$ ipython --no-banner

In [1]: import numpy as np

In [2]: np.set_printoptions(precision=2, suppress=True, linewidth=160, floatmode="fixed")

In [3]: M = np.load("layer1.npy")

In [4]: print(M)
[[ 2  0  2 -1  1 -1  1  2]
 [ 2  2  0  2 -1  1 -1  1]
 [ 1  2  2  0  2 -1  1 -1]
 [-1  1  2  2  0  2 -1  1]
 [ 1 -1  1  2  2  0  2 -1]
 [-1  1 -1  1  2  2  0  2]
 [ 2 -1  1 -1  1  2  2  0]
 [ 0  2 -1  1 -1  1  2  2]]

In [5]: print(np.sort(np.abs(np.fft.fft(M[0]))), np.sort(np.linalg.svd(M, compute_uv=False)))
[2.00 2.00 3.03 3.03 3.85 3.85 6.00 6.00] [2.00 2.00 3.03 3.03 3.85 3.85 6.00 6.00]

In [6]: print(M @ (-1.0) ** np.arange(8))
[ 6.00 -6.00  6.00 -6.00  6.00 -6.00  6.00 -6.00]

In [7]: vec = np.array([2, 5, 7, 1, 9, 4, 1, 7])

In [8]: h = np.maximum(M @ vec, 0)

In [9]: print(np.maximum(M @ vec, 0) - np.maximum(-M @ vec, 0))
[37 17 34 33 19 37 24 15]

In [10]: print(M.T @ h)
[139 159 199 129 209 149 137 175]

In [11]: print(np.maximum(M @ (3 * vec), 0))
[111  51 102  99  57 111  72  45]

In [12]: print(M * (h > 1e-9)[:, None])
[[ 2  0  2 -1  1 -1  1  2]
 [ 2  2  0  2 -1  1 -1  1]
 [ 1  2  2  0  2 -1  1 -1]
 [-1  1  2  2  0  2 -1  1]
 [ 1 -1  1  2  2  0  2 -1]
 [-1  1 -1  1  2  2  0  2]
 [ 2 -1  1 -1  1  2  2  0]
 [ 0  2 -1  1 -1  1  2  2]]

In [13]: print(np.tanh(M @ vec))
[1.00 1.00 1.00 1.00 1.00 1.00 1.00 1.00]

In [14]: print(round(float(np.linalg.norm(M[7] - M[0])), 2))
5.48

In [15]: print(round(float(np.linalg.norm(M, 2)), 2))
6.0

In [16]: print(np.linalg.norm(M, axis=1).argmax())
0

In [17]: print(round(float(np.linalg.norm(M[7], 1)), 2), round(np.linalg.norm(M[7], np.inf), 2))
10.0 2.0

In [18]: print(round(np.linalg.norm(M, 1), 2), np.round(np.linalg.norm(M, np.inf), 2))
10.0 10.0

In [19]: print(np.linalg.norm(M, axis=1))
[4.00 4.00 4.00 4.00 4.00 4.00 4.00 4.00]

In [20]: A = np.array([[-1.3, -0.9, -0.1, -1.2, -1.2, 0.0, -0.8, -0.3, 0.4],
    ...:     [-0.6, 1.0, 0.0, 1.8, 0.9, -1.2, -1.2, -0.4, 0.3],
    ...:     [1.2, 0.3, 1.6, -0.7, -1.1, -1.5, 0.4, 0.9, -0.5],
    ...:     [1.0, 0.6, 0.0, 1.1, -0.5, -0.4, -1.0, -0.5, -1.2],
    ...:     [-1.8, -1.5, 0.1, 0.3, 1.9, 0.0, -0.8, -1.4, 0.2],
    ...:     [1.4, -0.2, 2.0, 1.2, -0.6, -0.1, -0.6, 0.6, -0.2],
    ...:     [-0.6, 1.5, -0.1, 0.5, -0.2, 0.0, -0.4, -1.1, -1.2],
    ...:     [-0.8, 2.9, 1.8, 1.7, -2.1, -0.2, 1.7, 1.1, -1.5],
    ...:     [-0.9, -1.0, -0.3, -1.4, -0.9, 0.6, -1.6, -1.3, 0.3]])

In [21]: print(A)
[[-1.30 -0.90 -0.10 -1.20 -1.20  0.00 -0.80 -0.30  0.40]
 [-0.60  1.00  0.00  1.80  0.90 -1.20 -1.20 -0.40  0.30]
 [ 1.20  0.30  1.60 -0.70 -1.10 -1.50  0.40  0.90 -0.50]
 [ 1.00  0.60  0.00  1.10 -0.50 -0.40 -1.00 -0.50 -1.20]
 [-1.80 -1.50  0.10  0.30  1.90  0.00 -0.80 -1.40  0.20]
 [ 1.40 -0.20  2.00  1.20 -0.60 -0.10 -0.60  0.60 -0.20]
 [-0.60  1.50 -0.10  0.50 -0.20  0.00 -0.40 -1.10 -1.20]
 [-0.80  2.90  1.80  1.70 -2.10 -0.20  1.70  1.10 -1.50]
 [-0.90 -1.00 -0.30 -1.40 -0.90  0.60 -1.60 -1.30  0.30]]

In [22]: out = np.array([[-3, -1, 2],
    ...:     [-1, 3, 3],
    ...:     [-1, 2, 0],
    ...:     [-3, 2, -1],
    ...:     [0, -1, 0],
    ...:     [-3, 3, -2],
    ...:     [1, 3, 0],
    ...:     [3, -3, -3],
    ...:     [1, -2, 2]])

In [23]: print(np.einsum("ij,ij->i", A, A))
[ 6.28  8.54  9.26  5.67 11.84  8.57  5.72 25.98  9.37]

In [24]: print(np.einsum("ij->j", A))
[-2.40  2.70  5.00  3.30 -3.80 -2.80 -4.30 -2.40 -3.40]

In [25]: print(np.linalg.matrix_rank(A @ out))
3

In [26]: print(np.linalg.matrix_rank(np.vstack([A, out.T])))
9

In [27]: print(out.T @ A.T)
[[ 7.20 -3.10  3.70 -9.40  1.10 -8.30 -6.00 -3.30  1.20]
 [-5.10 -0.30 -2.40  3.20 -2.40  1.50 10.60 22.80 -4.30]
 [-2.40  4.20  3.30  2.60 -3.80 -1.00  3.70 -0.50 -0.10]]

In [28]: th = np.radians(72)

In [29]: r_ = np.eye(9)

In [30]: r_[7, 7] = r_[3, 3] = np.cos(th)

In [31]: r_[7, 3], r_[3, 7] = -np.sin(th), np.sin(th)

In [32]: print(r_)
[[ 1.00  0.00  0.00  0.00  0.00  0.00  0.00  0.00  0.00]
 [ 0.00  1.00  0.00  0.00  0.00  0.00  0.00  0.00  0.00]
 [ 0.00  0.00  1.00  0.00  0.00  0.00  0.00  0.00  0.00]
 [ 0.00  0.00  0.00  0.31  0.00  0.00  0.00  0.95  0.00]
 [ 0.00  0.00  0.00  0.00  1.00  0.00  0.00  0.00  0.00]
 [ 0.00  0.00  0.00  0.00  0.00  1.00  0.00  0.00  0.00]
 [ 0.00  0.00  0.00  0.00  0.00  0.00  1.00  0.00  0.00]
 [ 0.00  0.00  0.00 -0.95  0.00  0.00  0.00  0.31  0.00]
 [ 0.00  0.00  0.00  0.00  0.00  0.00  0.00  0.00  1.00]]

In [33]: out = A @ r_.T

In [34]: print(np.allclose(A @ A.T, out @ out.T))
True

In [35]: print(np.abs(out - A).max(axis=0))
[0.00 0.00 0.00 1.62 0.00 0.00 0.00 2.38 0.00]

In [36]: print(np.allclose(np.linalg.norm(A, axis=1), np.linalg.norm(out, axis=1)))
True

In [37]: vec = np.array([2, 3, 2, 3, 2, 1, 2, 0, 3])

In [38]: target = A @ vec

In [39]: print(target.round(2) + 0)
[-11.90   6.30   0.00   0.10  -4.20   6.70  -0.20  10.30 -13.10]

In [40]: np.linalg.solve(A, target[:-1])
ValueError: solve1: Input operand 1 has a mismatch in its core dimension 0, with gufunc signature (m,m),(m)->(m) (size 8 is different from 9)


In [41]: print(np.round(np.linalg.solve(A.T, A[2]), 2) + 0)
[0.00 0.00 1.00 0.00 0.00 0.00 0.00 0.00 0.00]

In [42]: print(np.round(np.linalg.solve(A, target + A[:, 4]), 2) + 0)
[2.00 3.00 2.00 3.00 3.00 1.00 2.00 0.00 3.00]

In [43]: print(np.round(np.linalg.solve(A, target), 2) + 0)
[2.00 3.00 2.00 3.00 2.00 1.00 2.00 0.00 3.00]

In [44]: T = np.stack([M, -1 * M, M[::-1]])

In [45]: print(np.linalg.matrix_rank(T.reshape(3, -1)))
2

In [46]: print(T.shape)
(3, 8, 8)

In [47]: print(np.linalg.det(T))
[19584.00 19584.00 19584.00]

In [48]: print(np.linalg.norm(T, axis=(1, 2)))
[11.31 11.31 11.31]

In [49]: print((T @ M.T).shape)
(3, 8, 8)

In [50]: print(np.linalg.matrix_rank(T))
[8 8 8]

In [51]: print(T.sum(axis=0))
[[ 0  2 -1  1 -1  1  2  2]
 [ 2 -1  1 -1  1  2  2  0]
 [-1  1 -1  1  2  2  0  2]
 [ 1 -1  1  2  2  0  2 -1]
 [-1  1  2  2  0  2 -1  1]
 [ 1  2  2  0  2 -1  1 -1]
 [ 2  2  0  2 -1  1 -1  1]
 [ 2  0  2 -1  1 -1  1  2]]
